% python3 -q
>>> import numpy as np
>>> np.set_printoptions(precision=1, suppress=True, linewidth=140, legacy="1.25")
>>> data = np.load("out5.npy")
>>> data
array([[ 0.9,  0.2, -0.3, -0.1],
       [ 0.2,  0.2,  0.9,  0.2],
       [-0.3,  0.9, -0.1, -0.3],
       [-0.1,  0.2, -0.3,  0.9]])
>>> # orthonormal columns
>>> vals, V = np.linalg.eigh(data)
>>> vec = np.array([1, -6, -9, 0])
>>> np.round(vec @ data @ vec, 1)
103.0
>>> np.round(V * np.maximum(vals, 0) @ V.T, 1) + 0
array([[ 1. ,  0.1, -0.1,  0. ],
       [ 0.1,  0.6,  0.5,  0.1],
       [-0.1,  0.5,  0.5, -0.1],
       [ 0. ,  0.1, -0.1,  1. ]])
>>> rng = np.random.default_rng(3801)
>>> A2 = data + rng.integers(-2, 3, (4, 1)) @ rng.integers(-2, 3, (1, 4))
>>> A2
array([[ 0.9,  0.2, -0.3, -0.1],
       [ 1.2,  2.2, -0.1,  0.2],
       [-2.3, -3.1,  1.9, -0.3],
       [-2.1, -3.8,  1.7,  0.9]])
>>> np.round(np.linalg.svd(A2 - data, compute_uv=False), 1) + 0
array([7.3, 0. , 0. , 0. ])
>>> O, V = np.linalg.qr(data[:, :1])[0], np.linalg.qr(data[:, 1:])[0]
>>> sigma = np.linalg.svd(O.T @ V, compute_uv=False)
>>> (sigma > 0.9).sum()
0
>>> [round(float(np.linalg.det(data[:i, :i])), 2) + 0 for i in range(1, 5)]
[0.94, 0.16, -0.94, -1.0]
>>> np.all(np.linalg.eigvalsh(data) > 0)
False
>>> vals, V = np.linalg.eig(data)
>>> np.sort(np.linalg.eigvals(data.T))
array([-1.,  1.,  1.,  1.])
>>> np.sort(np.linalg.eigvals(np.linalg.inv(data)))
array([-1.,  1.,  1.,  1.])
>>> np.sort(np.linalg.eigvals(data @ data))
array([1., 1., 1., 1.])
>>> vals
array([ 1., -1.,  1.,  1.])
